% python3 -q
>>> import numpy as np
>>> np.set_printoptions(suppress=True, linewidth=100)
>>> def rnd(a):
...     return np.round(a, 1) + 0
... 
>>> mat = np.load("block2.npy")
>>> mat
array([[ 0., -1.,  0.,  0.,  0.],
       [-1.,  0.,  0.,  0.,  0.],
       [ 0.,  0.,  0., -1., -1.],
       [ 0.,  0., -1.,  0., -1.],
       [ 0.,  0., -1., -1.,  0.]])
>>> G = mat.T @ mat
>>> rnd(np.linalg.eigvalsh(G)[::-1])
array([4., 1., 1., 1., 1.])
>>> np.allclose(G, G.T)
True
>>> rnd(np.linalg.det(mat))
np.float64(2.0)
>>> (np.linalg.matrix_power((mat != 0) + (mat.T != 0) + np.eye(5), 5) > 0).astype(int)
array([[1, 1, 0, 0, 0],
       [1, 1, 0, 0, 0],
       [0, 0, 1, 1, 1],
       [0, 0, 1, 1, 1],
       [0, 0, 1, 1, 1]])
>>> M2 = np.array([[1, 1], [1, -1]])
>>> rng = np.random.default_rng(225029)
>>> W0 = np.kron(M2, np.kron(M2, M2))[rng.permutation(8)][:5]
>>> W0
array([[ 1,  1, -1, -1, -1, -1,  1,  1],
       [ 1, -1,  1, -1,  1, -1,  1, -1],
       [ 1, -1,  1, -1, -1,  1, -1,  1],
       [ 1,  1,  1,  1, -1, -1, -1, -1],
       [ 1, -1, -1,  1, -1,  1,  1, -1]])
>>> M2 = W0 / np.linalg.norm(W0, axis=1, keepdims=True)
>>> G = M2 @ M2.T
>>> rnd(G)
array([[1., 0., 0., 0., 0.],
       [0., 1., 0., 0., 0.],
       [0., 0., 1., 0., 0.],
       [0., 0., 0., 1., 0.],
       [0., 0., 0., 0., 1.]])
>>> (np.abs(G) > 0.9).astype(int)
array([[1, 0, 0, 0, 0],
       [0, 1, 0, 0, 0],
       [0, 0, 1, 0, 0],
       [0, 0, 0, 1, 0],
       [0, 0, 0, 0, 1]])
>>> M2 = W0 / np.sqrt((W0 ** 2).mean(axis=1, keepdims=True))
>>> W0 - W0.mean(axis=1, keepdims=True)
array([[ 1.,  1., -1., -1., -1., -1.,  1.,  1.],
       [ 1., -1.,  1., -1.,  1., -1.,  1., -1.],
       [ 1., -1.,  1., -1., -1.,  1., -1.,  1.],
       [ 1.,  1.,  1.,  1., -1., -1., -1., -1.],
       [ 1., -1., -1.,  1., -1.,  1.,  1., -1.]])
>>> np.linalg.matrix_rank(M2) == np.linalg.matrix_rank(W0)
np.True_
>>> u = np.array([1, 1, 1])
>>> np.correlate(W0[0], W0[2], "full")
array([ 1,  0, -1,  0, -3,  0,  3,  0,  3,  0, -3,  0, -1,  0,  1])
>>> x0 = np.array([0, 2, 2, 0, 1, 0, 0, 1])
>>> h1 = np.maximum(W0 @ x0, 0)
>>> W0.T @ h1
array([ 2,  2,  2,  2, -2, -2, -2, -2])
>>> np.flatnonzero(h1 > 1e-9)
array([3])
>>> E = np.loadtxt("w.csv", delimiter=",")
>>> E
array([[0., 0., 0., 0., 0., 0., 0.],
       [0., 0., 0., 0., 0., 0., 0.],
       [0., 0., 0., 1., 1., 1., 0.],
       [0., 0., 1., 0., 1., 0., 1.],
       [0., 0., 1., 1., 0., 1., 1.],
       [0., 0., 1., 0., 1., 0., 1.],
       [0., 0., 0., 1., 1., 1., 0.]])
>>> U, s, Vt = np.linalg.svd(E)
>>> V = Vt[:(s > 1e-8).sum()]
>>> x0 = E[4] + -3 * E[0] + rng.integers(2) * np.eye(7)[2]
>>> x0
array([0., 0., 2., 1., 0., 1., 1.])
>>> rnd(V.T @ V)
array([[0. , 0. , 0. , 0. , 0. , 0. , 0. ],
       [0. , 0. , 0. , 0. , 0. , 0. , 0. ],
       [0. , 0. , 0.5, 0. , 0. , 0. , 0.5],
       [0. , 0. , 0. , 0.5, 0. , 0.5, 0. ],
       [0. , 0. , 0. , 0. , 1. , 0. , 0. ],
       [0. , 0. , 0. , 0.5, 0. , 0.5, 0. ],
       [0. , 0. , 0.5, 0. , 0. , 0. , 0.5]])
>>> np.allclose(V.T @ V @ x0, x0)
False
>>> np.all(np.linalg.eigvalsh(E) > 0)
np.False_
>>> [round(float(np.linalg.det(E[:i, :i])), 2) + 0 for i in range(1, 8)]
[0.0, 0.0, 0.0, 0.0, 0.0, 0.0, 0.0]
>>> w, V = np.linalg.eigh(E)
>>> x0 = np.array([2, -1, -3, -1, 2, 1, -2])
>>> (np.sign(V[:, -1].round(6)) == np.sign(V[0, -1].round(6))).astype(int)
array([1, 1, 0, 0, 0, 0, 0])
>>> rnd(x0 @ E @ x0 / (x0 @ x0)), w[0], rnd(w[-1])
(np.float64(-0.8), np.float64(-2.0), np.float64(3.2))
>>> rank = np.linalg.matrix_rank(E)
>>> rank
np.int64(3)
>>> N = np.linalg.svd(E)[2][rank:].T
>>> [int(np.linalg.matrix_rank(np.delete(E, i, axis=0))) for i in range(7)]
[3, 3, 3, 3, 2, 3, 3]
>>> [int(np.linalg.matrix_rank(E[:, :j + 1])) for j in range(7)]
[0, 0, 1, 2, 3, 3, 3]
>>> data = np.load("case4.npy")
>>> data
array([[ 2,  2, -1, -5,  1, -1],
       [10,  2,  4,  4, -6,  4],
       [ 6,  7,  4, -1, -1,  4],
       [ 7, -8,  7, -2,  1,  1],
       [11,  4,  4,  6, -6,  8],
       [ 7,  0,  3,  0,  3,  7],
       [ 6, -3, -1,  0, -4, -1],
       [ 4, -3,  2, -8,  6,  1],
       [ 1,  2,  0,  2,  0,  4],
       [ 6, -3, -1,  0, -4, -1],
       [ 1,  2,  0,  2,  0,  4],
       [ 6,  7,  4, -1, -1,  4],
       [ 0, -2, -5, -3,  0, -4]])
>>> def softmax(z):
...     e = np.exp(z - z.max(axis=-1, keepdims=True))
...     return e / e.sum(axis=-1, keepdims=True)
... 
>>> rnd(softmax(data).sum(axis=1))
array([1., 1., 1., 1., 1., 1., 1., 1., 1., 1., 1., 1., 1.])
>>> rnd(softmax(10 * data[7]))
array([0., 0., 0., 0., 1., 0.])
>>> rnd(softmax(data[7]))
array([0.1, 0. , 0. , 0. , 0.9, 0. ])
>>> att = data @ data.T / np.sqrt(6)
>>> rnd(softmax(att)[7] @ data)
array([ 4., -3.,  2., -8.,  6.,  1.])
>>> idx = data[:, 1] > np.median(data[:, 1])
>>> u = data[idx].mean(axis=0) - data[~idx].mean(axis=0)
>>> ((data - data.mean(axis=0)) @ u > 0).astype(int)
array([0, 1, 1, 0, 1, 1, 0, 0, 1, 0, 1, 1, 0])
>>> np.argsort(-np.abs(u).round(6), kind="stable")
array([1, 5, 0, 2, 4, 3])
>>> idx.astype(int)
array([0, 0, 1, 0, 1, 0, 0, 0, 0, 0, 0, 1, 0])
>>> U, s, Vt = np.linalg.svd(data, full_matrices=False)
>>> (s > 1e-8).sum()
np.int64(6)
>>> rnd(s)
array([28.1, 16.7, 13.7,  9.8,  6.1,  1. ])
>>> rnd(np.sqrt((s ** 2).sum())), rnd(np.linalg.norm(data))
(np.float64(37.3), np.float64(37.3))
>>> rnd(s / s[0])
array([1. , 0.6, 0.5, 0.3, 0.2, 0. ])
>>> data.reshape(2, -1)
array([[ 2,  2, -1, -5,  1, -1, 10,  2,  4,  4, -6,  4,  6,  7,  4, -1, -1,  4,  7, -8,  7, -2,
         1,  1, 11,  4,  4,  6, -6,  8,  7,  0,  3,  0,  3,  7,  6, -3, -1],
       [ 0, -4, -1,  4, -3,  2, -8,  6,  1,  1,  2,  0,  2,  0,  4,  6, -3, -1,  0, -4, -1,  1,
         2,  0,  2,  0,  4,  6,  7,  4, -1, -1,  4,  0, -2, -5, -3,  0, -4]])
>>> data.ravel(order="F")
array([ 2, 10,  6,  7, 11,  7,  6,  4,  1,  6,  1,  6,  0,  2,  2,  7, -8,  4,  0, -3, -3,  2, -3,
        2,  7, -2, -1,  4,  4,  7,  4,  3, -1,  2,  0, -1,  0,  4, -5, -5,  4, -1, -2,  6,  0,  0,
       -8,  2,  0,  2, -1, -3,  1, -6, -1,  1, -6,  3, -4,  6,  0, -4,  0, -1,  0, -1,  4,  4,  1,
        8,  7, -1,  1,  4, -1,  4,  4, -4])
>>> t3 = data.reshape(13, 2, -1)
>>> t3.transpose(1, 0, 2)
array([[[ 2,  2, -1],
        [10,  2,  4],
        [ 6,  7,  4],
        [ 7, -8,  7],
        [11,  4,  4],
        [ 7,  0,  3],
        [ 6, -3, -1],
        [ 4, -3,  2],
        [ 1,  2,  0],
        [ 6, -3, -1],
        [ 1,  2,  0],
        [ 6,  7,  4],
        [ 0, -2, -5]],

       [[-5,  1, -1],
        [ 4, -6,  4],
        [-1, -1,  4],
        [-2,  1,  1],
        [ 6, -6,  8],
        [ 0,  3,  7],
        [ 0, -4, -1],
        [-8,  6,  1],
        [ 2,  0,  4],
        [ 0, -4, -1],
        [ 2,  0,  4],
        [-1, -1,  4],
        [-3,  0, -4]]])
>>> np.einsum("ihd,ihd->ih", t3, t3)
array([[  9,  27],
       [120,  68],
       [101,  18],
       [162,   6],
       [153, 136],
       [ 58,  58],
       [ 46,  17],
       [ 29, 101],
       [  5,  20],
       [ 46,  17],
       [  5,  20],
       [101,  18],
       [ 29,  25]])
>>> t3.shape
(13, 2, 3)
>>> t3.sum(axis=1)
array([[-3,  3, -2],
       [14, -4,  8],
       [ 5,  6,  8],
       [ 5, -7,  8],
       [17, -2, 12],
       [ 7,  3, 10],
       [ 6, -7, -2],
       [-4,  3,  3],
       [ 3,  2,  4],
       [ 6, -7, -2],
       [ 3,  2,  4],
       [ 5,  6,  8],
       [-3, -2, -9]])
>>> d = np.linalg.norm(data[:, None] - data[None], axis=-1)
>>> np.flatnonzero(d[7] < d.mean() / 2)
array([7])
>>> rnd(d[7])
array([ 8.7, 19. , 14.7, 11. , 22.2, 11.3, 13.5,  0. , 13.5, 13.5, 13.5, 14.7, 12.3])
>>> rnd(np.linalg.norm(data, axis=1))
array([ 6. , 13.7, 10.9, 13. , 17. , 10.8,  7.9, 11.4,  5. ,  7.9,  5. , 10.9,  7.3])
>>> rnd(np.linalg.norm(data - data.mean(axis=0), axis=1))
array([ 7.3,  9. ,  7.2, 10.7, 12.4,  6.5,  6.4, 10.9,  5.6,  6.4,  5.6,  7.2, 11.1])
>>> d.shape
(13, 13)
>>> d.mean(axis=1).argmax()
np.int64(4)
>>> J = np.loadtxt("run4.csv", delimiter=",")
>>> J
array([[-1.,  1.,  0.,  0.,  0.],
       [ 0., -1.,  1.,  0.,  0.],
       [ 0.,  0., -1.,  1.,  0.],
       [ 0.,  0.,  0., -1.,  1.],
       [ 0.,  0.,  0.,  0., -1.]])
>>> u = np.array([-2, 2, -2, 1, 1])
>>> M2 = J + np.outer(u, np.eye(5)[2])
>>> M2
array([[-1.,  1., -2.,  0.,  0.],
       [ 0., -1.,  3.,  0.,  0.],
       [ 0.,  0., -3.,  1.,  0.],
       [ 0.,  0.,  1., -1.,  1.],
       [ 0.,  0.,  1.,  0., -1.]])
>>> np.linalg.matrix_rank(M2 - J)
np.int64(1)
